$ python -q
>>> import numpy as np
>>> np.set_printoptions(precision=2, suppress=True, linewidth=160, sign=" ")
>>> F = np.load("data.npy")
>>> print(F)
[[ 11   0  36  29  23  12  25   5  22  13  20  -6   0]
 [  5   8   4  11   9  20  -1  27  18  19  12  14   0]
 [-43 -19 -35 -35 -26 -21 -27 -21 -35 -31 -31 -29 -35]
 [-29 -18 -30 -36 -28 -35 -18 -41 -42 -39 -33 -28 -17]]
>>> U, sv, vt = np.linalg.svd(F)
>>> V = vt[:(sv > 1e-8).sum()]
>>> rng = np.random.default_rng(82290)
>>> vec = F[3] + 2 * F[2] + rng.integers(2) * np.eye(13)[11]
>>> print(vec)
[-115.  -56. -100. -106.  -80.  -77.  -72.  -83. -112. -101.  -95.  -85.  -87.]
>>> print(round(np.linalg.norm(vec - V.T @ V @ vec), 2))
0.83
>>> print(np.diag(V.T @ V))
[ 0.31  0.08  0.34  0.18  0.12  0.2   0.22  0.41  0.15  0.15  0.1   0.32  0.44]
>>> print(np.allclose(V.T @ V @ vec, vec))
False
>>> K = np.loadtxt("block15.csv", delimiter=",")
>>> print(K)
[[ 0.  0.  2.  0.  3.  3.  2.  2.  0.  0.  0.]
 [ 3.  0.  0.  0.  2.  0.  0.  0.  0.  0.  0.]
 [ 1.  3.  3.  1.  1.  1.  1.  1.  0.  0.  0.]
 [ 1.  2.  3.  0.  2.  2.  3.  1.  0.  0.  0.]
 [ 1.  0.  3.  3.  0.  2.  0.  3.  0.  0.  0.]
 [ 2.  0.  0.  3.  3.  2.  0.  1.  0.  0.  0.]
 [ 3.  0.  0.  2.  2.  1.  0.  1.  0.  0.  0.]
 [ 1.  1.  1.  1.  0.  0.  1.  1.  0.  0.  0.]
 [ 0.  0.  0.  0.  0.  0.  0.  0. -2.  9.  8.]
 [ 0.  0.  0.  0.  0.  0.  0.  0.  1. -6. -4.]
 [ 0.  0.  0.  0.  0.  0.  0.  0. -4.  1.  8.]]
>>> print([round(float(x), 2) for x in np.linalg.svd(F, compute_uv=False)[:3]])
[170.95, 43.11, 32.14]
>>> print(np.linalg.cond(F) > 100)
True
>>> print(np.linalg.matrix_rank(F, rtol=0.1))
3
>>> print(round(np.linalg.norm(F, 2) / np.linalg.norm(F), 2))
0.95
>>> print(np.argsort(-np.linalg.norm(F, axis=0).round(6), kind="stable")[:3])
[ 8  3  2]
>>> labels = rng.permutation(11)
>>> B = K[:, labels] * rng.choice([-1, 1], 11)
>>> print(B)
[[-0. -0. -2. -0. -2. -0. -2.  0.  3. -0. -3.]
 [-3. -0. -0. -0. -0. -0. -0.  0.  0. -0. -2.]
 [-1. -1. -1. -3. -3. -0. -1.  0.  1. -0. -1.]
 [-1. -0. -1. -2. -3. -0. -3.  0.  2. -0. -2.]
 [-1. -3. -3. -0. -3. -0. -0.  0.  2. -0. -0.]
 [-2. -3. -1. -0. -0. -0. -0.  0.  2. -0. -3.]
 [-3. -2. -1. -0. -0. -0. -0.  0.  1. -0. -2.]
 [-1. -1. -1. -1. -1. -0. -1.  0.  0. -0. -0.]
 [-0. -0. -0. -0. -0. -9. -0. -2.  0. -8. -0.]
 [-0. -0. -0. -0. -0.  6. -0.  1.  0.  4. -0.]
 [-0. -0. -0. -0. -0. -1. -0. -4.  0. -8. -0.]]
>>> U, _, vt = np.linalg.svd(K.T @ B)
>>> print(np.round(U @ vt, 2) + 0)
[[-1.  0.  0.  0.  0.  0.  0.  0.  0.  0.  0.]
 [ 0.  0.  0. -1.  0.  0.  0.  0.  0.  0.  0.]
 [ 0.  0.  0.  0. -1.  0.  0.  0.  0.  0.  0.]
 [ 0. -1.  0.  0.  0.  0.  0.  0.  0.  0.  0.]
 [ 0.  0.  0.  0.  0.  0.  0.  0.  0.  0. -1.]
 [ 0.  0.  0.  0.  0.  0.  0.  0.  1.  0.  0.]
 [ 0.  0.  0.  0.  0.  0. -1.  0.  0.  0.  0.]
 [ 0.  0. -1.  0.  0.  0.  0.  0.  0.  0.  0.]
 [ 0.  0.  0.  0.  0.  0.  0.  1.  0.  0.  0.]
 [ 0.  0.  0.  0.  0. -1.  0.  0.  0.  0.  0.]
 [ 0.  0.  0.  0.  0.  0.  0.  0.  0. -1.  0.]]
>>> print(np.round(np.linalg.lstsq(K, B)[0], 2) + 0)
[[-1.  0.  0.  0.  0.  0.  0.  0.  0.  0.  0.]
 [ 0.  0.  0. -1.  0.  0.  0.  0.  0.  0.  0.]
 [ 0.  0.  0.  0. -1.  0.  0.  0.  0.  0.  0.]
 [ 0. -1.  0.  0.  0.  0.  0.  0.  0.  0.  0.]
 [ 0.  0.  0.  0.  0.  0.  0.  0.  0.  0. -1.]
 [ 0.  0.  0.  0.  0.  0.  0.  0.  1.  0.  0.]
 [ 0.  0.  0.  0.  0.  0. -1.  0.  0.  0.  0.]
 [ 0.  0. -1.  0.  0.  0.  0.  0.  0.  0.  0.]
 [ 0.  0.  0.  0.  0.  0.  0.  1.  0.  0.  0.]
 [ 0.  0.  0.  0.  0. -1.  0.  0.  0.  0.  0.]
 [ 0.  0.  0.  0.  0.  0.  0.  0.  0. -1.  0.]]
